In [1]: import numpy as np

In [2]: np.set_printoptions(precision=2, suppress=True, linewidth=160)

In [3]: def rd(a):
   ...:     return np.round(a, 2) + 0
   ...: 

In [4]: K = np.load("data.npy")

In [5]: rd(K)
Out[5]: 
array([[-0.28, -0.09,  0.2 , -0.73,  0.57, -0.09],
       [-0.38, -0.74,  0.27,  0.  , -0.44, -0.21],
       [ 0.47,  0.12, -0.14, -0.58, -0.51, -0.39],
       [ 0.47, -0.35,  0.22, -0.21, -0.04,  0.75],
       [-0.57,  0.41, -0.06, -0.27, -0.46,  0.47],
       [-0.09, -0.37, -0.9 , -0.11,  0.09,  0.13]])

In [6]: # keeps lengths

In [7]: x0 = np.array([5, -2, 5, 5, 0, 1])

In [8]: [p for p in range(1, 25) if np.allclose(np.linalg.matrix_power(K, p), np.eye(6))]
Out[8]: []

In [9]: rd(K.T @ (K @ x0))
Out[9]: array([ 5., -2.,  5.,  5.,  0.,  1.])

In [10]: print(rd(np.linalg.det(K)))
-1.0

In [11]: 6 - np.linalg.matrix_rank(K - np.eye(6), tol=1e-8)
Out[11]: np.int64(1)

In [12]: f = np.array([0, 0, 3])

In [13]: rd(np.convolve(K[4], f))
Out[13]: array([ 0.  ,  0.  , -1.7 ,  1.24, -0.18, -0.8 , -1.39,  1.4 ])

In [14]: f = np.array([7, 2, -4, -5, 7, -6])

In [15]: other = K + np.outer(f, np.eye(6)[2])

In [16]: print(np.linalg.matrix_rank(other - K))
1

In [17]: rd(other)
Out[17]: 
array([[-0.28, -0.09,  7.2 , -0.73,  0.57, -0.09],
       [-0.38, -0.74,  2.27,  0.  , -0.44, -0.21],
       [ 0.47,  0.12, -4.14, -0.58, -0.51, -0.39],
       [ 0.47, -0.35, -4.78, -0.21, -0.04,  0.75],
       [-0.57,  0.41,  6.94, -0.27, -0.46,  0.47],
       [-0.09, -0.37, -6.9 , -0.11,  0.09,  0.13]])

In [18]: print(np.linalg.matrix_rank(np.linalg.inv(other) - np.linalg.inv(K), tol=1e-8))
1
